>>> import numpy as np
>>> from numpy import linalg as LA
>>> np.set_printoptions(precision=2, suppress=True, linewidth=160, legacy="1.25")
>>> J = np.loadtxt("case2.csv", delimiter=",")
>>> J
array([[ 0.29,  0.02,  0.28,  0.11,  0.34],
       [ 0.02,  0.17,  0.31, -0.03, -0.21],
       [ 0.28,  0.31,  0.77, -0.03, -0.06],
       [ 0.11, -0.03, -0.03,  0.98, -0.06],
       [ 0.34, -0.21, -0.06, -0.06,  0.79]])
>>> # applying it twice changes nothing
>>> np.round(np.sort(np.abs(LA.eigvals(J))), 2) + 0
array([0., 0., 1., 1., 1.])
>>> (J + J.T) / 2
array([[ 0.29,  0.02,  0.28,  0.11,  0.34],
       [ 0.02,  0.17,  0.31, -0.03, -0.21],
       [ 0.28,  0.31,  0.77, -0.03, -0.06],
       [ 0.11, -0.03, -0.03,  0.98, -0.06],
       [ 0.34, -0.21, -0.06, -0.06,  0.79]])
>>> print(np.allclose(J, J.T))
True
>>> F = np.load("mat.npy")
>>> F
array([[ 0.5 , -0.83, -0.17, -0.17],
       [-0.83, -0.39, -0.28, -0.28],
       [-0.17, -0.28,  0.94, -0.06],
       [-0.17, -0.28, -0.06,  0.94]])
>>> # symmetric
>>> round(float(LA.det(F.T)), 2)
-1.0
>>> np.round(LA.eigvals(F).sum().real, 2)
2.0
>>> np.round(LA.det(2 * F), 2), round(float(LA.det(F)), 2)
(-16.0, -1.0)
>>> LA.eigvals(F)
array([ 1., -1.,  1.,  1.])
>>> np.round(np.poly(F), 2) + 0
array([ 1., -2.,  0.,  2., -1.])
>>> x0 = np.array([2, 1, 4, 3])
>>> rhs = F @ x0
>>> rhs
array([-1., -4.,  3.,  2.])
>>> np.round(LA.solve(F.T, F[1]), 2) + 0
array([0., 1., 0., 0.])
>>> np.round(LA.solve(F, F[:, 1]), 2) + 0
array([0., 1., 0., 0.])
>>> LA.solve(F, rhs + F[:, 2])
array([2., 1., 5., 3.])
>>> LA.solve(F, -3 * rhs)
array([ -6.,  -3., -12.,  -9.])
>>> w, vecs = LA.eig(F)
>>> np.sort(LA.eigvals(LA.inv(F)))
array([-1.,  1.,  1.,  1.])
>>> np.sort(LA.eigvals(F @ F))
array([1., 1., 1., 1.])
>>> Y = LA.inv(F)
>>> (np.abs(Y) > 1e-9).astype(int)
array([[1, 1, 1, 1],
       [1, 1, 1, 1],
       [1, 1, 1, 1],
       [1, 1, 1, 1]])
>>> np.allclose(Y, F.T)
True
>>> print(Y)
[[ 0.5  -0.83 -0.17 -0.17]
 [-0.83 -0.39 -0.28 -0.28]
 [-0.17 -0.28  0.94 -0.06]
 [-0.17 -0.28 -0.06  0.94]]
>>> np.round(F @ Y, 2) + 0
array([[1., 0., 0., 0.],
       [0., 1., 0., 0.],
       [0., 0., 1., 0.],
       [0., 0., 0., 1.]])
>>> np.round(LA.slogdet(F)[0], 2)
-1.0
>>> K = np.array([[-4, 5, -5, 0],
...     [-2, 2, -3, 0],
...     [-1, 0, 1, -1],
...     [-2, 3, -2, 0],
...     [2, 3, -2, -3],
...     [0, 0, 0, 0],
...     [-2, 2, -3, 0],
...     [-5, 5, -4, -1],
...     [-2, 2, -3, 0],
...     [0, 0, 0, 0]])
>>> # row 6 repeats row 1
>>> proj = K @ LA.solve(K.T @ K, K.T)
>>> print(LA.matrix_rank(np.eye(10) - proj))
6
>>> np.allclose(proj @ proj, proj)
True
>>> proj @ K[:, 0]
array([-4., -2., -1., -2.,  2.,  0., -2., -5., -2.,  0.])
>>> C2 = K.T @ K
>>> LA.svd(K, compute_uv=False) ** 2
array([201.49,  21.46,   5.86,   1.19])
>>> np.allclose(C2, C2.T)
True
>>> np.trace(C2), (K ** 2).sum()
(230, 230)
>>> LA.matrix_rank(C2)
4
>>> LA.eigvalsh(C2)[::-1]
array([201.49,  21.46,   5.86,   1.19])
>>> arr = np.load("w.npy")
>>> arr
array([[4., 1., 0., 0., 0., 0.],
       [0., 4., 1., 0., 0., 0.],
       [0., 0., 4., 1., 0., 0.],
       [0., 0., 0., 4., 1., 0.],
       [0., 0., 0., 0., 4., 1.],
       [0., 0., 0., 0., 0., 4.]])
>>> # triangular
>>> C2 = arr.T @ arr
>>> np.diag(C2)
array([16., 17., 17., 17., 17., 17.])
>>> np.trace(arr)
24.0
>>> np.allclose(arr @ arr.T, arr.T @ arr)
False
>>> LA.matrix_power(arr, 2)
array([[16.,  8.,  1.,  0.,  0.,  0.],
       [ 0., 16.,  8.,  1.,  0.,  0.],
       [ 0.,  0., 16.,  8.,  1.,  0.],
       [ 0.,  0.,  0., 16.,  8.,  1.],
       [ 0.,  0.,  0.,  0., 16.,  8.],
       [ 0.,  0.,  0.,  0.,  0., 16.]])
>>> x0 = np.array([3, 3, -2, 1, 0, -2])
>>> arr @ (2 * x0)
array([ 30.,  20., -14.,   8.,  -4., -16.])
>>> (arr @ x0).argmax()
0
>>> arr @ x0
array([15., 10., -7.,  4., -2., -8.])
>>> W = np.array([[-1, -6], [0, 0], [6, 4], [-8, -7], [-7, -2], [-8, 7]])
>>> beta = np.array([4, 3])
>>> hid = np.maximum(arr @ W + beta, 0)
>>> (hid > 0).mean(axis=0)
array([0.33, 0.67])
>>> print(LA.matrix_rank(hid))
2
>>> W2 = np.array([[0, -1, 2], [0, -1, 0]])
>>> hid @ W2
array([[  0.,   0.,   0.],
       [  0., -17.,  20.],
       [  0., -32.,  40.],
       [  0.,   0.,   0.],
       [  0.,  -2.,   0.],
       [  0., -31.,   0.]])
